In [1]: import numpy as np

In [2]: import numpy.linalg as la

In [3]: np.set_printoptions(precision=2, suppress=True, linewidth=160, floatmode="fixed")

In [4]: O, _ = la.qr(np.array([[0.7, -0.5], [0.1, 0.1]]))

In [5]: V, _ = la.qr(np.array([[-1.1, 0.3, -0.2, 0.8],
   ...:     [0.0, -0.2, -2.5, 0.3],
   ...:     [0.0, -0.3, -0.3, -0.8],
   ...:     [0.5, -0.2, 0.7, -1.6]]))

In [6]: sig = 20 * 0.9 ** np.arange(2)

In [7]: X = O[:, :2] * sig @ V[:2]

In [8]: X
Out[8]: 
array([[18.02,  2.69,  1.10, -8.07],
       [ 2.57, -9.57, 14.72,  3.25]])

In [9]: X.reshape(2, -1)
Out[9]: 
array([[18.02,  2.69,  1.10, -8.07],
       [ 2.57, -9.57, 14.72,  3.25]])

In [10]: X.ravel(order="F")
Out[10]: array([18.02,  2.57,  2.69, -9.57,  1.10, 14.72, -8.07,  3.25])

In [11]: blk = X.reshape(2, 2, -1)

In [12]: blk.shape
Out[12]: (2, 2, 2)

In [13]: np.einsum("ihd,ihd->ih", blk, blk)
Out[13]: 
array([[332.13,  66.35],
       [ 98.28, 227.24]])

In [14]: np.einsum("ihd,jhd->hij", blk, blk).shape
Out[14]: (2, 2, 2)

In [15]: blk[:, 0]
Out[15]: 
array([[18.02,  2.69],
       [ 2.57, -9.57]])

In [16]: other = X / np.sqrt((X ** 2).mean(axis=1, keepdims=True))

In [17]: la.matrix_rank(other) == la.matrix_rank(X)
Out[17]: np.True_

In [18]: vec = np.array([5, 2, 2, 4])

In [19]: X @ (2 * vec)
Out[19]: array([130.88,  72.35])

In [20]: np.einsum("ij,j->i", X, vec)
Out[20]: array([65.44, 36.17])

In [21]: np.sign((X @ vec).round(6))
Out[21]: array([1.00, 1.00])

In [22]: (X @ vec).argmax()
Out[22]: np.int64(0)

In [23]: (X * vec).sum(axis=1)
Out[23]: array([65.44, 36.17])

In [24]: blk = np.stack([X, 5 * X, X[::-1]])

In [25]: la.norm(blk, axis=(1, 2))
Out[25]: array([ 26.91, 134.54,  26.91])

In [26]: la.matrix_rank(blk)
Out[26]: array([2, 2, 2])

In [27]: np.einsum("bij,cij->bc", blk, blk)
Out[27]: 
array([[  724.00,  3620.00,    21.28],
       [ 3620.00, 18100.00,   106.40],
       [   21.28,   106.40,   724.00]])

In [28]: la.matrix_rank(blk.reshape(3, -1))
Out[28]: np.int64(2)

In [29]: u = np.array([-1, 2, 2]) + 0.5

In [30]: arr = np.eye(3) - 2 * np.outer(u, u) / (u @ u)

In [31]: arr
Out[31]: 
array([[ 0.96,  0.20,  0.20],
       [ 0.20,  0.02, -0.98],
       [ 0.20, -0.98,  0.02]])

In [32]: # orthonormal columns

In [33]: left, sig, VT = la.svd(arr, full_matrices=False)

In [34]: (sig > 1e-8).sum()
Out[34]: np.int64(3)

In [35]: np.round(left.T @ arr @ VT.T, 2) + 0
Out[35]: 
array([[1.00, 0.00, 0.00],
       [0.00, 1.00, 0.00],
       [0.00, 0.00, 1.00]])

In [36]: np.round(np.sqrt((sig ** 2).sum()), 2), round(float(la.norm(arr)), 2)
Out[36]: (np.float64(1.73), 1.73)

In [37]: left.shape, sig.shape, VT.shape
Out[37]: ((3, 3), (3,), (3, 3))

In [38]: sig
Out[38]: array([1.00, 1.00, 1.00])

In [39]: np.round(left.T @ left, 2) + 0
Out[39]: 
array([[1.00, 0.00, 0.00],
       [0.00, 1.00, 0.00],
       [0.00, 0.00, 1.00]])

In [40]: sig / sig[0]
Out[40]: array([1.00, 1.00, 1.00])

In [41]: np.allclose(left * sig @ VT, arr)
Out[41]: True

In [42]: M = np.array([[1, -2, 1, -2, 1, -2],
    ...:     [2, 0, 2, 0, 2, 0],
    ...:     [-2, 1, -2, 1, -2, 1],
    ...:     [1, -2, 1, -2, 1, -2],
    ...:     [2, 0, 2, 0, 2, 0],
    ...:     [-2, 1, -2, 1, -2, 1]])

In [43]: # looks like rank 2

In [44]: left, sig, VT = la.svd(M)

In [45]: V = VT[:(sig > 1e-8).sum()]

In [46]: rng = np.random.default_rng(828)

In [47]: vec = M[2] + -2 * M[5] + rng.integers(2) * np.eye(6)[5]

In [48]: vec
Out[48]: array([ 2.00, -1.00,  2.00, -1.00,  2.00, -1.00])

In [49]: np.allclose(V.T @ V @ vec, vec)
Out[49]: True

In [50]: M[2] @ M[5]
Out[50]: np.int64(15)

In [51]: la.norm(M, axis=0)
Out[51]: array([4.24, 3.16, 4.24, 3.16, 4.24, 3.16])

In [52]: round(float(la.norm(M[2] - M[5])), 2)
Out[52]: 0.0

In [53]: round(la.norm(M, 1), 2), round(float(la.norm(M, np.inf)), 2)
Out[53]: (np.float64(10.0), 9.0)

In [54]: la.norm(M, axis=1).argmax()
Out[54]: np.int64(0)

In [55]: np.round(la.svd(M, compute_uv=False), 2) + 0
Out[55]: array([8.30, 3.89, 0.00, 0.00, 0.00, 0.00])

In [56]: np.count_nonzero(M)
Out[56]: np.int64(30)

In [57]: np.abs(M).max()
Out[57]: np.int64(2)

In [58]: M.sum(axis=0)
Out[58]: array([ 2, -2,  2, -2,  2, -2])

In [59]: M - M[0]
Out[59]: 
array([[ 0,  0,  0,  0,  0,  0],
       [ 1,  2,  1,  2,  1,  2],
       [-3,  3, -3,  3, -3,  3],
       [ 0,  0,  0,  0,  0,  0],
       [ 1,  2,  1,  2,  1,  2],
       [-3,  3, -3,  3, -3,  3]])

In [60]: np.unravel_index(np.abs(M).argmax(), M.shape)
Out[60]: (np.int64(0), np.int64(1))

In [61]: cov = M.T @ M

In [62]: (M @ M.T).shape
Out[62]: (6, 6)

In [63]: np.diag(cov)
Out[63]: array([18, 10, 18, 10, 18, 10])

In [64]: la.matrix_rank(cov)
Out[64]: np.int64(2)

In [65]: np.allclose(cov, cov.T)
Out[65]: True

In [66]: rank = la.matrix_rank(M)

In [67]: rank
Out[67]: np.int64(2)

In [68]: ns = la.svd(M)[2][rank:].T

In [69]: np.round(M @ ns, 2) + 0
Out[69]: 
array([[0.00, 0.00, 0.00, 0.00],
       [0.00, 0.00, 0.00, 0.00],
       [0.00, 0.00, 0.00, 0.00],
       [0.00, 0.00, 0.00, 0.00],
       [0.00, 0.00, 0.00, 0.00],
       [0.00, 0.00, 0.00, 0.00]])

In [70]: np.allclose(M @ ns, 0)
Out[70]: True

In [71]: [int(la.matrix_rank(np.delete(M, i, axis=0))) for i in range(6)]
Out[71]: [2, 2, 2, 2, 2, 2]

In [72]: la.matrix_rank(M.T @ M), la.matrix_rank(M @ M.T)
Out[72]: (np.int64(2), np.int64(2))

In [73]: [int(la.matrix_rank(M[:, :j + 1])) for j in range(6)]
Out[73]: [1, 2, 2, 2, 2, 2]

In [74]: feats = np.load("a.npy")

In [75]: feats
Out[75]: 
array([[ 1.00,  0.00,  0.00],
       [ 0.00,  0.87, -0.50],
       [ 0.00,  0.50,  0.87]])

In [76]: # 2 groups of indices that never mix

In [77]: la.matrix_power(feats, 4)
Out[77]: 
array([[ 1.00,  0.00,  0.00],
       [ 0.00, -0.50, -0.87],
       [ 0.00,  0.87, -0.50]])

In [78]: np.allclose(feats, feats.T)
Out[78]: False

In [79]: (feats - feats.T) / 2
Out[79]: 
array([[ 0.00,  0.00,  0.00],
       [ 0.00,  0.00, -0.50],
       [ 0.00,  0.50,  0.00]])

In [80]: np.round(np.abs(la.eigvals(feats)).max(), 2)
Out[80]: np.float64(1.0)

In [81]: np.allclose(feats @ feats.T, feats.T @ feats)
Out[81]: True

In [82]: (feats + feats.T) / 2
Out[82]: 
array([[1.00, 0.00, 0.00],
       [0.00, 0.87, 0.00],
       [0.00, 0.00, 0.87]])

In [83]: vec = np.array([-4, -9, -5])

In [84]: np.abs(la.eigvals(feats))
Out[84]: array([1.00, 1.00, 1.00])

In [85]: la.inv(feats)
Out[85]: 
array([[ 1.00,  0.00,  0.00],
       [ 0.00,  0.87,  0.50],
       [ 0.00, -0.50,  0.87]])

In [86]: np.round(feats.T @ feats, 2) + 0
Out[86]: 
array([[1.00, 0.00, 0.00],
       [0.00, 1.00, 0.00],
       [0.00, 0.00, 1.00]])

In [87]: lab = rng.permutation(3)

In [88]: lab
Out[88]: array([0, 1, 2])

In [89]: other = feats[lab][:, lab]

In [90]: np.diag(other)
Out[90]: array([1.00, 0.87, 0.87])

In [91]: np.round(la.det(other), 2), round(la.det(feats[lab]), 2)
Out[91]: (np.float64(1.0), np.float64(1.0))

In [92]: A = np.eye(3, dtype=int)[rng.permutation(3)] * np.array([2, -1, 1])

In [93]: A
Out[93]: 
array([[ 0, -1,  0],
       [ 0,  0,  1],
       [ 2,  0,  0]])

In [94]: la.pinv(A)
Out[94]: 
array([[ 0.00,  0.00,  0.50],
       [-1.00,  0.00,  0.00],
       [ 0.00,  1.00,  0.00]])

In [95]: A[:, 2] @ A[:, 1]
Out[95]: np.int64(0)

In [96]: u = np.array([0, 1, 0])

In [97]: np.cross(A[1, :3], A[2, :3])
Out[97]: array([0, 2, 0])

In [98]: np.array([np.convolve(row, u, "same") for row in A])
Out[98]: 
array([[ 0, -1,  0],
       [ 0,  0,  1],
       [ 2,  0,  0]])

In [99]: np.polyval(u, A[1])
Out[99]: array([0, 0, 1])

In [100]: np.convolve(A[1], u)
Out[100]: array([0, 0, 0, 1, 0])

In [101]: th = np.radians(60)

In [102]: Rm = np.eye(3)

In [103]: Rm[0, 0] = Rm[2, 2] = np.cos(th)

In [104]: Rm[0, 2], Rm[2, 0] = -np.sin(th), np.sin(th)

In [105]: Rm
Out[105]: 
array([[ 0.50,  0.00, -0.87],
       [ 0.00,  1.00,  0.00],
       [ 0.87,  0.00,  0.50]])

In [106]: other = A @ Rm.T

In [107]: la.svd(A, compute_uv=False), la.svd(other, compute_uv=False)
Out[107]: (array([2.00, 1.00, 1.00]), array([2.00, 1.00, 1.00]))

In [108]: np.round(la.det(Rm), 2), np.trace(Rm)
Out[108]: (np.float64(1.0), np.float64(2.0))

In [109]: np.abs(other - A).max(axis=0)
Out[109]: array([1.00, 0.00, 1.73])

In [110]: J = np.loadtxt("dump.csv", delimiter=",")

In [111]: J
Out[111]: 
array([[-0.48,  3.53,  3.50],
       [-3.52, -2.73,  2.27],
       [ 3.52, -2.25,  2.75]])

In [112]: th = np.radians(135)

In [113]: Rm = np.eye(3)

In [114]: Rm[0, 0] = Rm[2, 2] = np.cos(th)

In [115]: Rm[0, 2], Rm[2, 0] = -np.sin(th), np.sin(th)

In [116]: Rm
Out[116]: 
array([[-0.71,  0.00, -0.71],
       [ 0.00,  1.00,  0.00],
       [ 0.71,  0.00, -0.71]])

In [117]: other = J @ Rm.T

In [118]: np.allclose(J @ J.T, other @ other.T)
Out[118]: True

In [119]: round(la.det(Rm), 2), round(float(np.trace(Rm)), 2)
Out[119]: (np.float64(1.0), -0.41)

In [120]: la.svd(J, compute_uv=False), la.svd(other, compute_uv=False)
Out[120]: (array([5.00, 5.00, 5.00]), array([5.00, 5.00, 5.00]))

In [121]: (J + J.T) / 2
Out[121]: 
array([[-0.48,  0.01,  3.51],
       [ 0.01, -2.73,  0.01],
       [ 3.51,  0.01,  2.75]])

In [122]: round(float(np.trace(J)), 2)
Out[122]: -0.46

In [123]: J @ J
Out[123]: 
array([[  0.12, -19.22,  15.98],
       [ 19.29, -10.09, -12.29],
       [ 15.90,  12.39,  14.78]])

In [124]: np.allclose(J, J.T)
Out[124]: False

In [125]: la.matrix_power(J, 4)
Out[125]: 
array([[-116.67,  389.82,  474.40],
       [-387.72, -421.21,  250.75],
       [ 476.11, -247.49,  320.46]])

In [126]: np.allclose(J @ J.T, J.T @ J)
Out[126]: True

In [127]: other = np.array([[3, 2, 2], [5, 4, 0], [0, 0, 3]])

In [128]: other.T @ J.T
Out[128]: 
array([[ 16.23, -24.21,  -0.68],
       [ 13.18, -17.96,  -1.95],
       [  9.55,  -0.22,  15.29]])

In [129]: np.einsum("ij->j", J)
Out[129]: array([-0.48, -1.44,  8.53])

In [130]: J @ other
Out[130]: 
array([[ 16.23,  13.18,   9.55],
       [-24.21, -17.96,  -0.22],
       [ -0.68,  -1.95,  15.29]])

In [131]: np.einsum("ik,kj->ji", J, other)
Out[131]: 
array([[ 16.23, -24.21,  -0.68],
       [ 13.18, -17.96,  -1.95],
       [  9.55,  -0.22,  15.29]])

In [132]: W1 = np.array([[3, 0, 2, 3], [0, 3, 3, 0], [0, 2, 2, 2]])

In [133]: coef = np.array([1, 0, -2, -2])

In [134]: H = np.maximum(J @ W1 + coef, 0)

In [135]: (H > 0).astype(int)
Out[135]: 
array([[0, 1, 1, 1],
       [0, 0, 0, 0],
       [1, 0, 1, 1]])

In [136]: C = np.array([[0, -2, -3], [2, 0, 2], [3, -3, 1], [-1, 0, 3]])

In [137]: (H @ C).round(6).argmax(axis=1)
Out[137]: array([0, 0, 2])

In [138]: W1 @ C
Out[138]: 
array([[  3, -12,   2],
       [ 15,  -9,   9],
       [  8,  -6,  12]])

In [139]: H @ C
Out[139]: 
array([[ 75.61, -43.95,  60.58],
       [  0.00,   0.00,   0.00],
       [ -2.67, -34.50,  11.29]])

In [140]: np.round(J[:, 2] @ J[:, 1], 2)
Out[140]: np.float64(0.0)

In [141]: np.round(J @ J.T, 2) + 0
Out[141]: 
array([[25.00,  0.00,  0.00],
       [ 0.00, 25.00,  0.00],
       [ 0.00,  0.00, 25.00]])

In [142]: np.round(J.T @ J, 2) + 0
Out[142]: 
array([[25.00,  0.00,  0.00],
       [ 0.00, 25.00,  0.00],
       [ 0.00,  0.00, 25.00]])

In [143]: la.norm(J, axis=0)
Out[143]: array([5.00, 5.00, 5.00])

In [144]: m1 = np.loadtxt("layer18.csv", delimiter=",")

In [145]: m1
Out[145]: 
array([[ 0.78,  1.30, -1.82, -2.99],
       [ 0.06,  0.10, -0.14, -0.23],
       [-1.02, -1.70,  2.38,  3.91],
       [-0.78, -1.30,  1.82,  2.99]])

In [146]: # null space of dimension 3

In [147]: left, sig, VT = la.svd(m1)

In [148]: sig.round(2) + 0
Out[148]: array([7.35, 0.00, 0.00, 0.00])

In [149]: np.argmax(sig[:-1] / (sig[1:] + 1e-6)) + 1
Out[149]: np.int64(1)

In [150]: other = left[:, :1] @ np.diag(sig[:1]) @ VT[:1]

In [151]: np.round(la.norm(m1 - other) / la.norm(m1), 2)
Out[151]: np.float64(0.0)

In [152]: round(float(np.abs(m1 - other).max()), 2)
Out[152]: 0.0

In [153]: other
Out[153]: 
array([[ 0.78,  1.30, -1.82, -2.99],
       [ 0.06,  0.10, -0.14, -0.23],
       [-1.02, -1.70,  2.38,  3.91],
       [-0.78, -1.30,  1.82,  2.99]])

In [154]: la.matrix_rank(other)
Out[154]: np.int64(1)

In [155]: vec = np.array([7, 3, 6, 6])

In [156]: h1 = np.maximum(other @ vec, 0)

In [157]: other.T @ h1
Out[157]: array([-41.22, -68.70,  96.18, 158.01])

In [158]: np.tanh(other @ vec)
Out[158]: array([-1.00, -0.91,  1.00,  1.00])

In [159]: other * (h1 > 1e-9)[:, None]
Out[159]: 
array([[ 0.00,  0.00, -0.00, -0.00],
       [ 0.00,  0.00, -0.00, -0.00],
       [-1.02, -1.70,  2.38,  3.91],
       [-0.78, -1.30,  1.82,  2.99]])

In [160]: np.maximum(other @ (3 * vec), 0)
Out[160]: array([ 0.00,  0.00, 76.50, 58.50])

In [161]: np.flatnonzero(h1 > 1e-9)
Out[161]: array([2, 3])

In [162]: np.maximum(other @ vec, 0) - np.maximum(-other @ vec, 0)
Out[162]: array([-19.50,  -1.50,  25.50,  19.50])

In [163]: evals, V = la.eigvalsh(arr)
ValueError: too many values to unpack (expected 2)


In [164]: evals, V = la.eigh(arr)

In [165]: V @ np.diag(evals) @ V.T
Out[165]: 
array([[ 0.96,  0.20,  0.20],
       [ 0.20,  0.02, -0.98],
       [ 0.20, -0.98,  0.02]])

In [166]: np.round(V.T @ arr @ V, 2) + 0
Out[166]: 
array([[-1.00,  0.00,  0.00],
       [ 0.00,  1.00,  0.00],
       [ 0.00,  0.00,  1.00]])

In [167]: np.round(V.T @ V, 2) + 0
Out[167]: 
array([[1.00, 0.00, 0.00],
       [0.00, 1.00, 0.00],
       [0.00, 0.00, 1.00]])

In [168]: (evals > 1e-8).sum(), (evals < -1e-8).sum()
Out[168]: (np.int64(2), np.int64(1))

In [169]: round(evals.sum(), 2), np.trace(arr)
Out[169]: (np.float64(1.0), np.float64(1.0))

In [170]: la.svd(arr, compute_uv=False)
Out[170]: array([1.00, 1.00, 1.00])
